% ipython --no-banner

In [1]: import numpy as np

In [2]: np.set_printoptions(suppress=True, linewidth=140)

In [3]: def rd(a):
   ...:     return np.round(a, 1) + 0
   ...: 

In [4]: mat = np.loadtxt("sample11.csv", delimiter=",")

In [5]: print(mat)
[[ 2.5  0.5  4.5]
 [-1.2 -1.4  1.7]
 [-0.2  1.4 -0.8]
 [ 0.6  0.7 -0.3]
 [ 0.7 -0.3  0.7]
 [ 0.9  0.7  0.4]
 [-1.3 -1.4 -1.2]
 [-0.4  0.3 -1.2]
 [-0.9  0.3 -1. ]
 [ 1.3 -0.2 -0.9]
 [ 1.6 -2.3  1.4]]

In [6]: M2 = np.c_[mat[:, :1] @ np.array([[5]]), np.array([2, -2, 1, 2, 0, 0, 0, -1, 0, 0, 1])]

In [7]: print(M2)
[[12.5  2. ]
 [-6.  -2. ]
 [-1.   1. ]
 [ 3.   2. ]
 [ 3.5  0. ]
 [ 4.5  0. ]
 [-6.5  0. ]
 [-2.  -1. ]
 [-4.5  0. ]
 [ 6.5  0. ]
 [ 8.   1. ]]

In [8]: print(np.linalg.matrix_rank(np.c_[mat, M2]))
4

In [9]: print(np.linalg.matrix_rank(M2))
2

In [10]: t3 = np.stack([mat, 4 * mat, mat[::-1]])

In [11]: print(t3.shape)
(3, 11, 3)

In [12]: Q, vecs = np.linalg.qr(mat[:, :1])[0], np.linalg.qr(mat[:, 1:])[0]

In [13]: sig = np.linalg.svd(Q.T @ vecs, compute_uv=False)

In [14]: print(rd(sig))
[0.6]

In [15]: print(rd(np.linalg.norm(Q @ Q.T - vecs @ vecs.T, 2)))
1.0

In [16]: print(rd(np.degrees(np.arccos(sig.clip(0, 1)))))
[49.6]

In [17]: Ac = mat - mat.mean(axis=0)

In [18]: vecs = np.linalg.svd(Ac)[2][:1]

In [19]: M2 = Ac - Ac @ vecs.T @ vecs

In [20]: print(rd(np.linalg.norm(M2) / np.linalg.norm(Ac)))
0.6

In [21]: print(np.linalg.norm(M2, axis=1).round(6).argmax())
1

In [22]: print(rd(M2.std(axis=0)))
[0.7 1.1 0.4]

In [23]: rng = np.random.default_rng(815802)

In [24]: data = rng.normal(size=(16, 3)) + 10 * np.array([4, 3, 1])

In [25]: print(rd(data))
[[40.7 30.2  8.5]
 [38.7 30.3  9.9]
 [41.  29.6  9.8]
 [41.  27.7  8.7]
 [39.4 30.8 10.8]
 [40.6 31.1 12.3]
 [39.9 31.4  9.9]
 [39.7 29.7  9.5]
 [41.7 29.6 10.2]
 [38.4 30.3 11.1]
 [39.2 30.2  8.8]
 [42.9 28.6 10.7]
 [39.7 31.8 10. ]
 [39.5 30.7 10.1]
 [40.  29.2 10. ]
 [40.8 30.5 11.5]]

In [26]: print(round(np.log10(np.linalg.cond(data))))
2

In [27]: print(np.argsort(-np.linalg.norm(data, axis=0).round(6), kind="stable")[:3])
[0 1 2]

In [28]: print(np.linalg.matrix_rank(data, rtol=0.1))
1

In [29]: Ac = data - data.mean(axis=0)

In [30]: vecs = np.linalg.svd(Ac)[2][:1]

In [31]: M2 = Ac - Ac @ vecs.T @ vecs

In [32]: print(rd(np.linalg.norm(M2) / np.linalg.norm(Ac)))
0.7

In [33]: print(rd(np.diag(vecs.T @ vecs)))
[0.5 0.4 0.1]

In [34]: print(rd(M2.std(axis=0)))
[0.6 0.5 0.9]

In [35]: feats = np.load("w.npy")

In [36]: print(feats)
[[ 1  0  0  0  0  0  0]
 [-2  1  0  0  0  0  0]
 [-1  0  1  0  0  0  0]
 [ 1  0  0  1  0  0  0]
 [ 0  3 -2  3  1  0  0]
 [ 0 -2  1  2 -3  1  0]
 [ 1  1 -3 -1 -3  1  1]]

In [37]: # triangular, det is the product of the diagonal

In [38]: t3 = np.stack([feats, -3 * feats, feats[::-1]])

In [39]: print(rd(np.linalg.det(t3)))
[    1. -2187.    -1.]

In [40]: print(np.linalg.matrix_rank(t3.reshape(3, -1)))
2

In [41]: M = np.load("mat.npy")

In [42]: print(M)
[[ 13.  -18.2  -2.8 -26.7]
 [ -3.4  -6.    3.8  26.3]
 [  5.    8.3   1.6   5.9]
 [-13.8  28.7  -6.   -7.3]
 [  9.8   9.3   3.8   2.6]
 [ -6.3 -11.1   5.6  31. ]
 [ -5.5 -12.2   1.2  -3.4]
 [  4.1   1.1  -6.5  27.5]
 [-11.1  17.5   3.4 -38.8]
 [ -0.5   7.5  -5.   -3.3]
 [-10.8 -22.2   1.   27.9]
 [-22.8 -12.   10.4 -12.1]
 [-13.9  -1.5   3.3   8.9]
 [ 13.5  13.    7.  -18.5]
 [  3.4  -1.4   2.8  -7.6]
 [ -7.9  -6.5  -2.   15.3]
 [-13.1  14.3   1.4  24.5]
 [ 12.5   3.1   6.2 -21.3]
 [ -9.8  15.   -0.3  16. ]
 [ -3.1  -6.3   5.7 -40.8]
 [ -2.1  -3.1  -4.2  42.5]
 [-15.   11.4  -8.  -18.5]
 [ -4.5   8.7  -5.9  -2.4]
 [  1.9   4.4  -3.6  17.2]
 [ 14.7   3.4  -2.3 -12.2]]

In [43]: idx = M[:, 3] > np.median(M[:, 3])

In [44]: r0 = M[idx].mean(axis=0) - M[~idx].mean(axis=0)

In [45]: print(((M - M.mean(axis=0)) @ r0 > 0).astype(int))
[0 1 1 0 0 1 0 1 0 0 1 0 1 0 0 1 1 0 1 0 1 0 0 1 0]

In [46]: print(rd(r0))
[-2.4 -3.2 -0.2 36.8]

In [47]: K = np.load("a.npy")

In [48]: print(rd(K))
[[ 0.9 -0.2 -0.2]
 [-0.2  0.1  0.1]
 [-0.2  0.1  0.1]]

In [49]: # projection: eigenvalues are 0 or 1

In [50]: print(np.allclose(K[:-1].T @ np.linalg.lstsq(K[:-1].T, K[-1])[0], K[-1]))
True

In [51]: print(np.unique(K.round(6), axis=0).shape)
(2, 3)

In [52]: print(rd(K @ np.linalg.pinv(K) @ K))
[[ 0.9 -0.2 -0.2]
 [-0.2  0.1  0.1]
 [-0.2  0.1  0.1]]

In [53]: print(rd(np.trace(np.linalg.pinv(K) @ K)))
1.0

In [54]: print(rd(np.linalg.norm(K, 2) / np.linalg.norm(K)))
1.0

In [55]: idx = rng.permutation(3)

In [56]: print(idx)
[2 1 0]

In [57]: M2 = K[idx][:, idx]

In [58]: print(rd(np.linalg.det(M2)), rd(np.linalg.det(K[idx])))
0.0 0.0

In [59]: r = np.linalg.matrix_rank(K)

In [60]: print(r)
1

In [61]: null = np.linalg.svd(K)[2][r:].T

In [62]: print(null.shape)
(3, 2)

In [63]: print([int(np.linalg.matrix_rank(K[:i])) for i in range(1, len(K) + 1)])
[1, 1, 1]

In [64]: print(rd(null @ null.T))
[[ 0.1  0.2  0.2]
 [ 0.2  0.9 -0.1]
 [ 0.2 -0.1  0.9]]

In [65]: E = np.load("block7.npy")

In [66]: print(E)
[[-0.2 -0.1  1.4 -0.4 -0.9]
 [-0.6 -0.1  0.9 -0.4 -0.4]
 [-0.7  1.4  0.5  0.1  1.9]
 [ 0.8 -0.9 -0.8  1.8 -1. ]
 [-0.4  0.6  1.1  0.9 -0.6]
 [ 0.7 -0.9 -0.2  0.7 -1.1]
 [ 0.6  0.9 -0.7 -0.7  0.6]]

In [67]: P = E @ np.linalg.solve(E.T @ E, E.T)

In [68]: print(rd(P @ E[:, 1]))
[-0.1 -0.1  1.4 -0.9  0.6 -0.9  0.9]

In [69]: print(rd(P))
[[ 0.8  0.1  0.  -0.2  0.1  0.3  0. ]
 [ 0.1  0.3 -0.2 -0.2  0.1 -0.2 -0.3]
 [ 0.  -0.2  1.   0.   0.  -0.1 -0.1]
 [-0.2 -0.2  0.   0.7  0.2  0.3 -0.1]
 [ 0.1  0.1  0.   0.2  0.9 -0.1  0.1]
 [ 0.3 -0.2 -0.1  0.3 -0.1  0.5  0. ]
 [ 0.  -0.3 -0.1 -0.1  0.1  0.   0.9]]

In [70]: print(rd(np.linalg.eigvalsh(P)))
[0. 0. 1. 1. 1. 1. 1.]

In [71]: print(rd(np.diag(P)))
[0.8 0.3 1.  0.7 0.9 0.5 0.9]

In [72]: print(np.allclose(P @ P, P))
True

In [73]: r0, g = E[6], E[3]

In [74]: print(rd(r0 @ r0))
2.5

In [75]: print(rd(r0 @ g))
-1.6

In [76]: p = (r0 @ g) / (r0 @ r0) * r0

In [77]: print(rd(g - p))
[ 1.2 -0.3 -1.3  1.3 -0.6]

In [78]: print(rd(np.outer(r0, g)))
[[ 0.5 -0.5 -0.5  1.1 -0.6]
 [ 0.7 -0.8 -0.7  1.6 -0.9]
 [-0.6  0.6  0.6 -1.3  0.7]
 [-0.6  0.6  0.6 -1.3  0.7]
 [ 0.5 -0.5 -0.5  1.1 -0.6]]

In [79]: print(rd(p))
[-0.4 -0.6  0.5  0.5 -0.4]

In [80]: print(rd(np.linalg.norm(r0 + g) ** 2 + np.linalg.norm(r0 - g) ** 2))
17.7

In [81]: x = np.array([0, 4, -2, -4, 1])

In [82]: print(np.sign((E @ x).round(6)))
[-1. -1.  1. -1. -1. -1.  1.]

In [83]: print(np.linalg.norm(E @ x) <= np.linalg.norm(E, 2) * np.linalg.norm(x) + 1e-9)
True

In [84]: print(rd(E @ np.ones(5)))
[-0.2 -0.6  3.2 -0.1  1.6 -0.8  0.7]

In [85]: print(rd(E @ x))
[ -2.5  -1.    6.1 -10.2  -4.   -7.1   8.4]

In [86]: print(rd(E @ (2 * x)))
[ -5.   -2.   12.2 -20.4  -8.  -14.2  16.8]

In [87]: Q, _ = np.linalg.qr(np.array([[-0.8, -0.7, 1.1, 0.3, 0.3],
    ...:     [1.1, -0.6, 0.4, -1.6, -0.5],
    ...:     [1.4, -0.2, -0.8, 0.9, 0.8],
    ...:     [-1.5, 0.6, -0.5, 0.9, 0.4],
    ...:     [0.2, 0.4, 0.0, -0.8, 1.3]]))

In [88]: vecs, _ = np.linalg.qr(np.array([[0.2, 0.1], [0.1, 0.3]]))

In [89]: sig = 5 * 0.9 ** np.arange(2)

In [90]: J = Q[:, :2] * sig @ vecs[:2]

In [91]: print(rd(J))
[[ 3.  -2.5]
 [-1.3 -2.4]
 [-2.7 -1. ]
 [ 2.1  2.5]
 [-1.2  1.5]]

In [92]: print(rd(J - J[0]))
[[ 0.   0. ]
 [-4.3  0. ]
 [-5.7  1.5]
 [-0.9  5. ]
 [-4.2  3.9]]

In [93]: print(np.count_nonzero(J))
10

In [94]: print(np.unravel_index(np.abs(J).argmax(), J.shape))
(np.int64(0), np.int64(0))

In [95]: print(rd(np.diff(J, axis=0)))
[[-4.3  0. ]
 [-1.4  1.4]
 [ 4.8  3.5]
 [-3.3 -1. ]]

In [96]: P = J @ np.linalg.solve(J.T @ J, J.T)

In [97]: print(rd(np.diag(P)))
[0.7 0.3 0.3 0.4 0.2]

In [98]: print(np.allclose(P @ P, P))
True

In [99]: print(rd((np.eye(5) - P) @ J))
[[0. 0.]
 [0. 0.]
 [0. 0.]
 [0. 0.]
 [0. 0.]]

In [100]: print(rd(np.linalg.eigvalsh(P)))
[0. 0. 0. 1. 1.]

In [101]: x = np.array([2, 1])

In [102]: y = J @ x

In [103]: print(rd(np.linalg.pinv(J) @ J))
[[1. 0.]
 [0. 1.]]

In [104]: print(rd(y))
[ 3.6 -5.  -6.3  6.8 -0.9]

In [105]: y = y + 0.3 * rng.normal(size=5)

In [106]: print(rd(y))
[ 3.7 -4.4 -6.7  6.8 -0.6]

In [107]: coef, *_ = np.linalg.lstsq(J, y)

In [108]: print([round(float(np.linalg.norm(np.linalg.solve(J.T @ J + lam * np.eye(2), J.T @ y))), 2) for lam in (0, 1, 10, 100)])
[2.24, 2.15, 1.6, 0.45]

In [109]: print(coef.round())
[2. 1.]

In [110]: print(rd(J.T @ (y - J @ coef)))
[0. 0.]

In [111]: W0 = np.array([[3, 0, 0, 0, 0, 0, 0],
     ...:     [0, 2, 0, 0, 0, 0, 0],
     ...:     [0, 0, 0, 0, 0, 0, 0],
     ...:     [0, 0, 0, 2, 0, 0, 0],
     ...:     [0, 0, 0, 0, 2, 0, 0],
     ...:     [0, 0, 0, 0, 0, 1, 0],
     ...:     [0, 0, 0, 0, 0, 0, 2]])

In [112]: M2 = W0 + rng.integers(-2, 3, (7, 6)) @ rng.integers(-2, 3, (6, 7))

In [113]: print(M2)
[[ -7  -4  -3   1   2  -3   6]
 [  8  -2  -6 -11  -6   6   0]
 [ -6  -2  -6   2 -12   8   2]
 [ -2  -5  -9  -5   2  -1   3]
 [ -4  -1  -7   1  -8   7   0]
 [ -1   1   2   2  -3   2  -2]
 [  2   2  -4   1  -2   2  -3]]

In [114]: print(rd(np.linalg.svd(M2 - W0, compute_uv=False)))
[24.8 18.  16.3  6.6  1.7  0.3  0. ]

In [115]: print(np.linalg.matrix_rank(M2 - W0, tol=1e-8))
6

In [116]: vals, vecs = np.linalg.eigvalsh(W0)
ValueError: too many values to unpack (expected 2)


In [117]: vals, vecs = np.linalg.eigh(W0)

In [118]: print(rd(np.linalg.svd(W0, compute_uv=False)))
[3. 2. 2. 2. 2. 1. 0.]

In [119]: print(vals)
[0. 1. 2. 2. 2. 2. 3.]

In [120]: print(vals.sum(), np.trace(W0))
12.0 12

In [121]: print(rd(np.linalg.eigvalsh(W0 + 3 * np.eye(7))))
[3. 4. 5. 5. 5. 5. 6.]

In [122]: print(vecs.T @ vecs)
[[1. 0. 0. 0. 0. 0. 0.]
 [0. 1. 0. 0. 0. 0. 0.]
 [0. 0. 1. 0. 0. 0. 0.]
 [0. 0. 0. 1. 0. 0. 0.]
 [0. 0. 0. 0. 1. 0. 0.]
 [0. 0. 0. 0. 0. 1. 0.]
 [0. 0. 0. 0. 0. 0. 1.]]

In [123]: print(vecs @ np.diag(vals) @ vecs.T)
[[3. 0. 0. 0. 0. 0. 0.]
 [0. 2. 0. 0. 0. 0. 0.]
 [0. 0. 0. 0. 0. 0. 0.]
 [0. 0. 0. 2. 0. 0. 0.]
 [0. 0. 0. 0. 2. 0. 0.]
 [0. 0. 0. 0. 0. 1. 0.]
 [0. 0. 0. 0. 0. 0. 2.]]
